$ ipython --no-banner

In [1]: import numpy as np

In [2]: np.set_printoptions(precision=2, suppress=True, linewidth=140, floatmode="fixed")

In [3]: def rd(a):
   ...:     return np.round(a, 2) + 0
   ...: 

In [4]: feats = np.load("m.npy")

In [5]: feats
Out[5]: 
array([[-5.00,  5.00,  0.00,  0.00,  0.00,  0.00,  0.00],
       [ 5.00, -3.00,  5.00,  0.00,  0.00,  0.00,  0.00],
       [ 0.00,  5.00,  5.00,  5.00,  0.00,  0.00,  0.00],
       [ 0.00,  0.00,  5.00, -5.00,  5.00,  0.00,  0.00],
       [ 0.00,  0.00,  0.00,  5.00,  3.00,  5.00,  0.00],
       [ 0.00,  0.00,  0.00,  0.00,  5.00, -2.00,  5.00],
       [ 0.00,  0.00,  0.00,  0.00,  0.00,  5.00,  3.00]])

In [6]: # equal to its transpose

In [7]: rd(np.linalg.eigvalsh(feats).min())
Out[7]: np.float64(-10.66)

In [8]: np.allclose(feats @ feats.T, feats.T @ feats)
Out[8]: True

In [9]: (feats + feats.T) / 2
Out[9]: 
array([[-5.00,  5.00,  0.00,  0.00,  0.00,  0.00,  0.00],
       [ 5.00, -3.00,  5.00,  0.00,  0.00,  0.00,  0.00],
       [ 0.00,  5.00,  5.00,  5.00,  0.00,  0.00,  0.00],
       [ 0.00,  0.00,  5.00, -5.00,  5.00,  0.00,  0.00],
       [ 0.00,  0.00,  0.00,  5.00,  3.00,  5.00,  0.00],
       [ 0.00,  0.00,  0.00,  0.00,  5.00, -2.00,  5.00],
       [ 0.00,  0.00,  0.00,  0.00,  0.00,  5.00,  3.00]])

In [10]: np.trace(feats)
Out[10]: np.float64(-4.0)

In [11]: A2 = np.array([[-1, 1, -1],
    ...:     [-1, -2, 1],
    ...:     [2, 2, 0],
    ...:     [1, 2, 0],
    ...:     [0, -2, -1],
    ...:     [1, 2, 1],
    ...:     [0, 2, -1]])

In [12]: np.vstack([feats, A2.T]).shape
Out[12]: (10, 7)

In [13]: feats @ A2
Out[13]: 
array([[  0.00, -15.00,  10.00],
       [  8.00,  21.00,  -8.00],
       [ 10.00,  10.00,   5.00],
       [  5.00, -10.00,  -5.00],
       [ 10.00,  14.00,   2.00],
       [ -2.00,  -4.00, -12.00],
       [  5.00,  16.00,   2.00]])

In [14]: np.einsum("ik,kj->ij", feats, A2)
Out[14]: 
array([[  0.00, -15.00,  10.00],
       [  8.00,  21.00,  -8.00],
       [ 10.00,  10.00,   5.00],
       [  5.00, -10.00,  -5.00],
       [ 10.00,  14.00,   2.00],
       [ -2.00,  -4.00, -12.00],
       [  5.00,  16.00,   2.00]])

In [15]: A2.T @ feats.T
Out[15]: 
array([[  0.00,   8.00,  10.00,   5.00,  10.00,  -2.00,   5.00],
       [-15.00,  21.00,  10.00, -10.00,  14.00,  -4.00,  16.00],
       [ 10.00,  -8.00,   5.00,  -5.00,   2.00, -12.00,   2.00]])

In [16]: np.linalg.matrix_rank(feats @ A2)
Out[16]: np.int64(3)

In [17]: np.einsum("ij,ij->i", feats, feats)
Out[17]: array([50.00, 59.00, 75.00, 75.00, 59.00, 54.00, 34.00])

In [18]: K = np.load("arr.npy")

In [19]: K
Out[19]: 
array([[ 2,  0, -1, -3,  0,  3, -1, -2, -1,  1],
       [ 0, -2,  2,  3, -1, -2,  0, -3,  1,  2],
       [ 0, -1,  3,  1,  1,  2,  1, -3,  0,  1],
       [-1, -3,  0,  0,  0, -2, -1,  2, -1, -3],
       [ 1,  0,  1,  3,  0,  3, -1, -2,  2,  1],
       [-2,  2, -3,  2,  1,  3, -2,  3,  1, -1],
       [ 0,  1, -3,  3, -1,  2,  0,  0,  3, -2],
       [-2,  0, -1,  1,  3,  1, -1,  3, -2, -1],
       [ 1,  3,  1,  2, -2, -3,  2, -1, -3, -3],
       [ 3,  1,  3,  2, -2,  1, -1, -2, -2,  1]])

In [20]: O, R = np.linalg.qr(K)

In [21]: np.allclose(R.T @ R, K.T @ K)
Out[21]: True

In [22]: rd(O.T @ O)
Out[22]: 
array([[1.00, 0.00, 0.00, 0.00, 0.00, 0.00, 0.00, 0.00, 0.00, 0.00],
       [0.00, 1.00, 0.00, 0.00, 0.00, 0.00, 0.00, 0.00, 0.00, 0.00],
       [0.00, 0.00, 1.00, 0.00, 0.00, 0.00, 0.00, 0.00, 0.00, 0.00],
       [0.00, 0.00, 0.00, 1.00, 0.00, 0.00, 0.00, 0.00, 0.00, 0.00],
       [0.00, 0.00, 0.00, 0.00, 1.00, 0.00, 0.00, 0.00, 0.00, 0.00],
       [0.00, 0.00, 0.00, 0.00, 0.00, 1.00, 0.00, 0.00, 0.00, 0.00],
       [0.00, 0.00, 0.00, 0.00, 0.00, 0.00, 1.00, 0.00, 0.00, 0.00],
       [0.00, 0.00, 0.00, 0.00, 0.00, 0.00, 0.00, 1.00, 0.00, 0.00],
       [0.00, 0.00, 0.00, 0.00, 0.00, 0.00, 0.00, 0.00, 1.00, 0.00],
       [0.00, 0.00, 0.00, 0.00, 0.00, 0.00, 0.00, 0.00, 0.00, 1.00]])

In [23]: O.shape, R.shape
Out[23]: ((10, 10), (10, 10))

In [24]: rd(abs(R[0, 0])), rd(np.linalg.norm(K[:, 0]))
Out[24]: (np.float64(4.9), np.float64(4.9))
